$ python -q
>>> import numpy as np
>>> from numpy import linalg as LA
>>> np.set_printoptions(precision=2, suppress=True, linewidth=120, sign=" ")
>>> M = np.diag(np.array([1, 4, 5, -5, -5, -1, -1])) + 4 * np.eye(7, k=1) + 4 * np.eye(7, k=-1)
>>> M
array([[ 1.,  4.,  0.,  0.,  0.,  0.,  0.],
       [ 4.,  4.,  4.,  0.,  0.,  0.,  0.],
       [ 0.,  4.,  5.,  4.,  0.,  0.,  0.],
       [ 0.,  0.,  4., -5.,  4.,  0.,  0.],
       [ 0.,  0.,  0.,  4., -5.,  4.,  0.],
       [ 0.,  0.,  0.,  0.,  4., -1.,  4.],
       [ 0.,  0.,  0.,  0.,  0.,  4., -1.]])
>>> # symmetric
>>> f, v = M[4], M[2]
>>> f @ v
np.float64(16.0)
>>> f @ f
np.float64(57.0)
>>> pr = (f @ v) / (f @ f) * f
>>> pr
array([ 0.  ,  0.  ,  0.  ,  1.12, -1.4 ,  1.12,  0.  ])
>>> np.outer(f, v)
array([[  0.,   0.,   0.,   0.,   0.,   0.,   0.],
       [  0.,   0.,   0.,   0.,   0.,   0.,   0.],
       [  0.,   0.,   0.,   0.,   0.,   0.,   0.],
       [  0.,  16.,  20.,  16.,   0.,   0.,   0.],
       [ -0., -20., -25., -20.,  -0.,  -0.,  -0.],
       [  0.,  16.,  20.,  16.,   0.,   0.,   0.],
       [  0.,   0.,   0.,   0.,   0.,   0.,   0.]])
>>> v - pr
array([ 0.  ,  4.  ,  5.  ,  2.88,  1.4 , -1.12,  0.  ])
>>> round(float(LA.norm(f + v) ** 2 + LA.norm(f - v) ** 2), 2)
228.0
>>> np.sort(np.abs(LA.eigvals(M)))
array([  1.3 ,   2.63,   3.69,   4.5 ,   5.64,   9.98,  10.59])
>>> np.trace(M)
np.float64(-2.0)
>>> M @ M
array([[ 17.,  20.,  16.,   0.,   0.,   0.,   0.],
       [ 20.,  48.,  36.,  16.,   0.,   0.,   0.],
       [ 16.,  36.,  57.,   0.,  16.,   0.,   0.],
       [  0.,  16.,   0.,  57., -40.,  16.,   0.],
       [  0.,   0.,  16., -40.,  57., -24.,  16.],
       [  0.,   0.,   0.,  16., -24.,  33.,  -8.],
       [  0.,   0.,   0.,   0.,  16.,  -8.,  17.]])
>>> np.allclose(M, M.T)
True
>>> round(float(np.abs(LA.eigvals(M)).max()), 2)
10.59
>>> round(LA.det(M), 2)
np.float64(33812.0)
>>> out = M / np.sqrt((M ** 2).mean(axis=1, keepdims=True))
>>> LA.matrix_rank(M - M.mean(axis=1, keepdims=True))
np.int64(6)
>>> M - M.mean(axis=1, keepdims=True)
array([[ 0.29,  3.29, -0.71, -0.71, -0.71, -0.71, -0.71],
       [ 2.29,  2.29,  2.29, -1.71, -1.71, -1.71, -1.71],
       [-1.86,  2.14,  3.14,  2.14, -1.86, -1.86, -1.86],
       [-0.43, -0.43,  3.57, -5.43,  3.57, -0.43, -0.43],
       [-0.43, -0.43, -0.43,  3.57, -5.43,  3.57, -0.43],
       [-1.  , -1.  , -1.  , -1.  ,  3.  , -2.  ,  3.  ],
       [-0.43, -0.43, -0.43, -0.43, -0.43,  3.57, -1.43]])
>>> x = np.array([2, 2, 0, 0, 1, 0, 2])
>>> rhs = M @ x
>>> b, lr = np.zeros(7), 1 / LA.norm(M, 2) ** 2
>>> for i in range(15):
...     b -= lr * M.T @ (M @ b - rhs)
...     if i % 5 == 0: print(i, round(LA.norm(M @ b - rhs), 2))
... 
0 10.07
5 4.53
10 2.38
>>> b
array([ 1.75,  1.97,  0.11,  0.11,  1.07, -0.13,  1.72])
>>> E = np.arange(10).reshape(2, 5) + 2
>>> E
array([[  2,   3,   4,   5,   6],
       [  7,   8,   9,  10,  11]])
>>> def softmax(z):
...     e = np.exp(z - z.max(axis=-1, keepdims=True))
...     return e / e.sum(axis=-1, keepdims=True)
... 
>>> softmax(E[1])
array([ 0.01,  0.03,  0.09,  0.23,  0.64])
>>> softmax(E).sum(axis=1)
array([ 1.,  1.])
>>> scores = E @ E.T / np.sqrt(5)
>>> np.round(softmax(scores), 2) + 0
array([[ 0.,  1.],
       [ 0.,  1.]])
>>> softmax(scores).round(6).argmax(axis=1)
array([ 1,  1])
>>> softmax(scores)[1] @ E
array([  7.,   8.,   9.,  10.,  11.])
>>> LA.matrix_rank(E, rtol=0.1)
np.int64(1)
>>> [round(float(x), 2) for x in LA.svd(E, compute_uv=False)[:3]]
[22.42, 1.58]
>>> LA.cond(E) > 100
np.False_
>>> left, s, vt = LA.svd(E)
>>> np.argmax(s[:-1] / (s[1:] + 1e-6)) + 1
np.int64(1)
>>> out = left[:, :1] @ np.diag(s[:1]) @ vt[:1]
>>> np.round(LA.norm(E - out, 2), 2), round(s[1], 2)
(np.float64(1.58), np.float64(1.58))
>>> round(LA.norm(E - out) / LA.norm(E), 2)
np.float64(0.07)
>>> LA.matrix_rank(E, rtol=0.05)
np.int64(2)
>>> arr = np.loadtxt("x.csv", delimiter=",")
>>> arr
array([[-0.48,  2.6 , -2.39],
       [-2.75, -1.61,  3.26],
       [-3.65,  1.08, -3.45],
       [ 4.07,  1.97, -1.38],
       [ 3.1 ,  4.68,  0.48],
       [-3.22, -1.02,  2.3 ],
       [ 1.8 , -0.07, -0.32],
       [-5.59,  3.21, -0.68],
       [-1.45,  3.08, -2.7 ],
       [-4.03, -2.38, -1.9 ],
       [-2.11,  3.3 , -4.82],
       [-1.07, -2.47, -2.27],
       [ 1.03, -1.75,  1.84],
       [ 4.29,  0.16, -2.38],
       [ 0.84,  3.96, -0.22],
       [ 6.3 , -3.6 ,  1.52],
       [ 0.57,  0.95, -3.25],
       [-1.86,  3.61,  1.73],
       [-0.42, -0.05,  0.49],
       [ 0.72,  0.46,  3.33],
       [-1.34, -2.99, -1.82],
       [-4.17,  3.09, -5.46],
       [-3.79, -2.27, -0.63],
       [-2.11, -2.8 ,  4.18],
       [ 3.6 , -2.94,  1.22]])
>>> Xs = (arr - arr.mean(axis=0)) / arr.std(axis=0)
>>> Xs.std(axis=0)
array([ 1.,  1.,  1.])
>>> b = LA.lstsq(np.delete(Xs, 0, axis=1), Xs[:, 0])[0]
>>> b
array([-0.04,  0.18])
>>> round(1 - np.var(Xs[:, 0] - np.delete(Xs, 0, axis=1) @ b), 2)
np.float64(0.04)
>>> Xs = arr - arr.mean(axis=0)
>>> left, s, vt = LA.svd(Xs, full_matrices=False)
>>> vt[0] * np.sign(vt[0, np.abs(vt[0]).argmax()])
array([ 0.73, -0.45,  0.51])
>>> np.searchsorted(np.cumsum(s ** 2) / (s ** 2).sum(), 0.9) + 1
np.int64(3)
>>> round((s ** 2).sum() ** 2 / (s ** 4).sum(), 2)
np.float64(2.64)
>>> np.round(Xs.mean(axis=0), 2) + 0
array([ 0.,  0.,  0.])
>>> LA.matrix_rank(Xs)
np.int64(3)
>>> np.abs(vt[0]).argmax()
np.int64(0)
>>> gram = np.cov(arr, rowvar=False)
>>> gram
array([[ 9.41, -0.82,  1.49],
       [-0.82,  6.8 , -2.52],
       [ 1.49, -2.52,  6.55]])
>>> np.corrcoef(arr.T)
array([[ 1.  , -0.1 ,  0.19],
       [-0.1 ,  1.  , -0.38],
       [ 0.19, -0.38,  1.  ]])
>>> np.polyfit(arr[:, 1], arr[:, 0], 1)
array([-0.12, -0.43])
>>> np.median(arr, axis=0)
array([-1.07,  0.16, -0.63])
>>> J = np.loadtxt("m.csv", delimiter=",")
>>> J
array([[ 0.77, -6.11,  1.88, -4.75, -6.  ],
       [-3.02,  5.73, -0.87,  1.3 ,  7.46],
       [-1.73,  6.11, -1.5 ,  3.43,  6.76],
       [ 0.63,  5.76, -2.3 ,  6.34,  4.57],
       [-4.78, -1.46,  2.38, -7.94,  2.52],
       [ 4.55,  1.97, -2.47,  8.11, -1.89],
       [ 5.26, -2.55, -1.14,  4.8 , -6.44],
       [-0.02,  5.98, -2.12,  5.65,  5.28],
       [ 5.04,  0.7 , -2.22,  7.59, -3.4 ],
       [ 2.66, -5.89,  1.06, -1.93, -7.31],
       [ 2.77, -5.84,  1.  , -1.75, -7.36],
       [ 2.74,  4.41, -2.64,  7.95,  1.71],
       [-1.67,  6.12, -1.53,  3.51,  6.72],
       [ 3.89, -5.14,  0.31,  0.47, -7.63],
       [-4.83,  3.87,  0.51, -2.96,  7.26],
       [ 2.41,  4.7 , -2.61,  7.77,  2.22],
       [ 2.01, -6.07,  1.38, -3.  , -6.95],
       [-4.97, -0.95,  2.27, -7.72,  3.12],
       [-1.72,  6.11, -1.5 ,  3.43,  6.76],
       [ 5.1 , -3.2 , -0.85,  3.97, -6.88],
       [-2.1 , -4.94,  2.58, -7.57, -2.68],
       [-3.99,  5.05, -0.24, -0.68,  7.62],
       [-2.86, -4.29,  2.64, -8.01, -1.5 ],
       [ 5.12,  0.42, -2.15,  7.43, -3.71],
       [-1.37,  6.13, -1.65,  3.95,  6.5 ],
       [-2.17, -4.89,  2.59, -7.62, -2.59],
       [ 0.17, -6.01,  2.07, -5.47, -5.44],
       [ 2.41,  4.7 , -2.61,  7.77,  2.23],
       [ 5.34, -0.85, -1.78,  6.52, -5.  ],
       [ 3.8 , -5.22,  0.38,  0.26, -7.62],
       [ 3.98,  2.95, -2.6 ,  8.27, -0.58],
       [-4.59,  4.29,  0.26, -2.23,  7.44],
       [-4.72,  4.08,  0.39, -2.6 ,  7.36]])
>>> out = np.array([[-2, -1], [2, 0]])
>>> W2 = np.kron(out, E)
>>> W2
array([[ -4,  -6,  -8, -10, -12,  -2,  -3,  -4,  -5,  -6],
       [-14, -16, -18, -20, -22,  -7,  -8,  -9, -10, -11],
       [  4,   6,   8,  10,  12,   0,   0,   0,   0,   0],
       [ 14,  16,  18,  20,  22,   0,   0,   0,   0,   0]])
>>> LA.matrix_rank(W2)
np.int64(4)
>>> Xs = J - J.mean(axis=0)
>>> V = LA.svd(Xs)[2][:2]
>>> out = Xs - Xs @ V.T @ V
>>> LA.norm(out, axis=1).round(6).argmax()
np.int64(0)
>>> (Xs @ V.T).std(axis=0)
array([ 7.6 ,  6.38])
>>> np.round(out.std(axis=0), 2) + 0
array([ 0.,  0.,  0.,  0.,  0.])
>>> th = np.radians(72)
>>> Rm = np.eye(5)
>>> Rm[3, 3] = Rm[0, 0] = np.cos(th)
>>> Rm[3, 0], Rm[0, 3] = -np.sin(th), np.sin(th)
>>> Rm
array([[ 0.31,  0.  ,  0.  ,  0.95,  0.  ],
       [ 0.  ,  1.  ,  0.  ,  0.  ,  0.  ],
       [ 0.  ,  0.  ,  1.  ,  0.  ,  0.  ],
       [-0.95,  0.  ,  0.  ,  0.31,  0.  ],
       [ 0.  ,  0.  ,  0.  ,  0.  ,  1.  ]])
>>> out = J @ Rm.T
>>> np.abs(out - J).max(axis=0)
array([  5.75,   0.  ,   0.  ,  10.05,   0.  ])
>>> D = LA.norm(J[:, None] - J[None], axis=-1)
>>> D.shape
(33, 33)
>>> (D + 1e9 * np.eye(33)).round(6).argmin(axis=1)
array([ 26,  21,  18,   7,  17,  30,  19,   3,  23,  10,   9,  15,  18,  29,  32,  27,   9,   4,   2,   6,  25,  31,
        25,   8,  12,  20,   0,  15,  23,  13,   5,  32,  14])
>>> LA.matrix_rank(D ** 2)
np.int64(3)
>>> LA.norm(J, axis=1)
array([ 10.,  10.,  10.,  10.,  10.,  10.,  10.,  10.,  10.,  10.,  10.,  10.,  10.,  10.,  10.,  10.,  10.,  10.,
        10.,  10.,  10.,  10.,  10.,  10.,  10.,  10.,  10.,  10.,  10.,  10.,  10.,  10.,  10.])
